% python3 -q
>>> import numpy as np
>>> from numpy import linalg as LA
>>> np.set_printoptions(precision=2, suppress=True, linewidth=200, legacy="1.25")
>>> def rd(a):
...     return np.round(a, 2) + 0
... 
>>> data = np.array([[0, 2, 1], [0, 0, 1], [0, 0, 0]])
>>> # rank 2
>>> rd(LA.det(2 * data)), rd(LA.det(data))
(0.0, 0.0)
>>> rd(LA.eigvals(data).sum().real)
0.0
>>> rd(LA.det(data[::-1]))
0.0
>>> rng = np.random.default_rng(6019)
>>> M2 = data + rng.integers(-2, 3, (3, 2)) @ rng.integers(-2, 3, (2, 3))
>>> M2
array([[ 2,  2,  0],
       [ 3, -1, -1],
       [ 1,  3,  1]])
>>> np.abs(M2 - data).sum(axis=1)
array([3, 6, 5])
>>> rd(LA.svd(M2 - data, compute_uv=False))
array([4.34, 3.34, 0.  ])
>>> u = np.array([2, 0, 2])
>>> np.polyval(u, data[1])
array([2, 2, 4])
>>> np.cross(data[1, :3], data[0, :3])
array([-2,  0,  0])
>>> rd(LA.det(data))
0.0
>>> (data - data.T) / 2
array([[ 0. ,  1. ,  0.5],
       [-1. ,  0. ,  0.5],
       [-0.5, -0.5,  0. ]])
>>> rd(np.abs(LA.eigvals(data)).max())
0.0
>>> rd(np.sort(np.abs(LA.eigvals(data))))
array([0., 0., 0.])
>>> np.allclose(data, data.T)
False
>>> A = np.loadtxt("sample2.csv", delimiter=",")
>>> rd(A)
array([[0.43, 0.36, 0.07, 0.14],
       [0.38, 0.23, 0.08, 0.31],
       [0.25, 0.25, 0.31, 0.19],
       [0.45, 0.09, 0.09, 0.36]])
>>> A @ np.ones(4)
array([1., 1., 1., 1.])
>>> pr = np.eye(4)[2]
>>> for _ in range(5):
...     pr = pr @ A
...     print(pr.round(2))
... 
[0.25 0.25 0.31 0.19]
[0.37 0.24 0.15 0.24]
[0.4  0.25 0.11 0.24]
[0.4  0.25 0.1  0.24]
[0.41 0.25 0.1  0.24]
